>>> import numpy as np
>>> import numpy.linalg as la
>>> np.set_printoptions(suppress=True, linewidth=160)
>>> def rd(a):
...     return np.round(a, 3) + 0
... 
>>> feats = np.loadtxt("test16.csv", delimiter=",")
>>> print(feats)
[[ 0.  1. -1. -1. -1.  1.  0.  0.  2.  1. -1.]
 [ 0.  0.  0. -2.  3.  1. -2.  3.  0.  0. -3.]
 [ 0.  0.  0.  1.  3.  2. -1.  2. -2. -2.  3.]
 [ 0.  0.  0.  0. -3.  3.  0. -3.  3.  3. -3.]
 [ 0.  0.  0.  0.  0.  3.  0. -2.  1. -2. -3.]
 [ 0.  0.  0.  0.  0.  0. -2.  2.  3. -2. -1.]
 [ 0.  0.  0.  0.  0.  0.  0.  2.  2.  1. -2.]
 [ 0.  0.  0.  0.  0.  0.  0.  0.  3.  1. -3.]
 [ 0.  0.  0.  0.  0.  0.  0.  0.  0. -2. -1.]
 [ 0.  0.  0.  0.  0.  0.  0.  0.  0.  0.  0.]
 [ 0.  0.  0.  0.  0.  0.  0.  0.  0.  0.  0.]]
>>> rank = la.matrix_rank(feats)
>>> print(rank)
9
>>> ns = la.svd(feats)[2][rank:].T
>>> print([int(la.matrix_rank(np.delete(feats, i, axis=0))) for i in range(11)])
[8, 8, 8, 8, 8, 8, 8, 8, 8, 9, 9]
>>> print([int(la.matrix_rank(feats[:, :j + 1])) for j in range(11)])
[0, 1, 1, 2, 3, 4, 5, 6, 7, 8, 9]
>>> print(la.matrix_rank(feats - feats[0, 0] * np.eye(11)))
9
>>> print(rd(np.sort(la.eigvals(feats))))
[0. 0. 0. 0. 0. 0. 0. 0. 0. 0. 0.]
>>> print(feats @ feats)
[[  0.   0.   0.  -3.   3.  -7.  -3.   8.   1.  -5.  -3.]
 [  0.   0.   0.   0.   6.   3.  -2.  -2.   5. -13.  -9.]
 [  0.   0.   0.   0.  -3.  12.  -4.  -7.  16.  -2. -16.]
 [  0.   0.   0.   0.   0.  -9.  -6.  12.  -3.  -9.  12.]
 [  0.   0.   0.   0.   0.   0.  -6.   6.   3. -10.   2.]
 [  0.   0.   0.   0.   0.   0.   0.  -4.   2.  -6.  -5.]
 [  0.   0.   0.   0.   0.   0.   0.   0.   6.  -2.  -8.]
 [  0.   0.   0.   0.   0.   0.   0.   0.   0.  -6.  -3.]
 [  0.   0.   0.   0.   0.   0.   0.   0.   0.   0.   0.]
 [  0.   0.   0.   0.   0.   0.   0.   0.   0.   0.   0.]
 [  0.   0.   0.   0.   0.   0.   0.   0.   0.   0.   0.]]
>>> print(rd(la.norm(feats, 2) / la.norm(feats)))
0.686
>>> print([round(float(x), 3) for x in la.svd(feats, compute_uv=False)[:3]])
[10.24, 7.627, 5.19]
>>> U, sig, VT = la.svd(feats)
>>> print(np.argmax(sig[:-1] / (sig[1:] + 1e-6)) + 1)
9
>>> Y = U[:, :9] @ np.diag(sig[:9]) @ VT[:9]
>>> print(rd(Y))
[[ 0.  1. -1. -1. -1.  1.  0.  0.  2.  1. -1.]
 [ 0.  0.  0. -2.  3.  1. -2.  3.  0.  0. -3.]
 [ 0.  0.  0.  1.  3.  2. -1.  2. -2. -2.  3.]
 [ 0.  0.  0.  0. -3.  3.  0. -3.  3.  3. -3.]
 [ 0.  0.  0.  0.  0.  3.  0. -2.  1. -2. -3.]
 [ 0.  0.  0.  0.  0.  0. -2.  2.  3. -2. -1.]
 [ 0.  0.  0.  0.  0.  0.  0.  2.  2.  1. -2.]
 [ 0.  0.  0.  0.  0.  0.  0.  0.  3.  1. -3.]
 [ 0.  0.  0.  0.  0.  0.  0.  0.  0. -2. -1.]
 [ 0.  0.  0.  0.  0.  0.  0.  0.  0.  0.  0.]
 [ 0.  0.  0.  0.  0.  0.  0.  0.  0.  0.  0.]]
>>> print(rd(np.abs(feats - Y).max()))
0.0
>>> x0 = np.array([-1, -1, -3, 3, 2, -2, 3, -1, 2, 2, 0])
>>> a = np.maximum(feats @ x0, 0)
>>> print(a)
[1. 0. 0. 3. 0. 0. 4. 8. 0. 0. 0.]
>>> print(np.maximum(feats @ (3 * x0), 0))
[ 3.  0.  0.  9.  0.  0. 12. 24.  0.  0.  0.]
>>> M = np.array([[0, 1, 0, 1, 0, 1, 1],
...     [1, 0, 0, 0, 1, 0, 0],
...     [0, 0, 0, 0, 0, 1, 0],
...     [1, 0, 0, 0, 0, 0, 0],
...     [0, 1, 0, 0, 0, 0, 1],
...     [1, 0, 1, 0, 0, 0, 0],
...     [1, 0, 0, 0, 1, 0, 0]])
>>> print(np.argsort(-la.norm(M, axis=0).round(6), kind="stable")[:3])
[0 1 4]
>>> print(la.matrix_rank(M, rtol=0.1))
6
>>> U, sig, VT = la.svd(M)
>>> print(rd(sig))
[2.324 2.324 1.147 1.147 0.53  0.53  0.   ]
>>> Y = U[:, :6] @ np.diag(sig[:6]) @ VT[:6]
>>> print(la.matrix_rank(Y))
6
>>> print(rd(Y))
[[0. 1. 0. 1. 0. 1. 1.]
 [1. 0. 0. 0. 1. 0. 0.]
 [0. 0. 0. 0. 0. 1. 0.]
 [1. 0. 0. 0. 0. 0. 0.]
 [0. 1. 0. 0. 0. 0. 1.]
 [1. 0. 1. 0. 0. 0. 0.]
 [1. 0. 0. 0. 1. 0. 0.]]
>>> print(la.matrix_rank(M, rtol=0.05))
6
>>> print(rd(np.abs(M - Y).max()))
0.0
>>> t3 = np.stack([M, 3 * M, M[::-1]])
>>> print(la.matrix_rank(t3))
[6 6 6]
>>> print(rd(la.norm(t3, axis=(1, 2))))
[ 3.742 11.225  3.742]
>>> print(t3.shape)
(3, 7, 7)
>>> print((t3 @ M.T).shape)
(3, 7, 7)
>>> print(t3.sum(axis=0))
[[1 4 0 4 1 4 4]
 [5 0 1 0 4 0 0]
 [0 1 0 0 0 4 1]
 [5 0 0 0 0 0 0]
 [0 4 0 0 0 1 4]
 [5 0 4 0 1 0 0]
 [4 1 0 1 4 1 1]]
>>> U, sig, VT = la.svd(M)
>>> vecs = VT[:(sig > 1e-8).sum()]
>>> rng = np.random.default_rng(30)
>>> x0 = M[2] + -3 * M[0] + rng.integers(2) * np.eye(7)[2]
>>> print(x0)
[ 0. -3.  0. -3.  0. -2. -3.]
>>> print(rd(np.diag(vecs.T @ vecs)))
[1.  0.5 1.  1.  1.  1.  0.5]
>>> print([round(float(la.det(M[:i, :i])), 2) + 0 for i in range(1, 8)])
[0.0, -1.0, 0.0, 0.0, 0.0, -1.0, 0.0]
>>> mat = np.loadtxt("block8.csv", delimiter=",")
>>> print(mat)
[[ 4.  5.  6.  7.]
 [ 8.  9. 10. 11.]
 [12. 13. 14. 15.]
 [16. 17. 18. 19.]
 [20. 21. 22. 23.]
 [24. 25. 26. 27.]
 [28. 29. 30. 31.]]
>>> U, sig, VT = la.svd(mat)
>>> print(np.argmax(sig[:-1] / (sig[1:] + 1e-6)) + 1)
2
>>> print(rd(sig))
[101.961   2.456   0.      0.   ]
>>> Y = U[:, :2] @ np.diag(sig[:2]) @ VT[:2]
>>> print(la.matrix_rank(mat, rtol=0.05))
1
>>> print(rd(la.norm(mat - Y, 2)), rd(sig[2]))
0.0 0.0
>>> print(rd(Y))
[[ 4.  5.  6.  7.]
 [ 8.  9. 10. 11.]
 [12. 13. 14. 15.]
 [16. 17. 18. 19.]
 [20. 21. 22. 23.]
 [24. 25. 26. 27.]
 [28. 29. 30. 31.]]
>>> Y = np.array([[2, 1, -2, 0, 0],
...     [1, -1, 2, 1, 2],
...     [2, -1, -1, 0, -2],
...     [2, 2, -2, -1, -1],
...     [-1, -2, 1, 2, 1]])
>>> J = np.triu(Y, 1)
>>> print(J)
[[ 0  1 -2  0  0]
 [ 0  0  2  1  2]
 [ 0  0  0  0 -2]
 [ 0  0  0  0 -1]
 [ 0  0  0  0  0]]
>>> W1 = np.array([[1, 1, 2], [2, 1, 0], [0, 0, 2], [1, 0, 0], [1, 0, 0]])
>>> beta = np.array([7, 2, -6])
>>> act = np.maximum(J @ W1 + beta, 0)
>>> print(la.matrix_rank(act))
2
>>> print(act)
[[ 9  3  0]
 [10  2  0]
 [ 5  2  0]
 [ 6  2  0]
 [ 7  2  0]]
>>> Z = np.array([[2, 0], [-3, 3], [-2, -2]])
>>> print((act @ Z).round(6).argmax(axis=1))
[0 0 1 0 0]
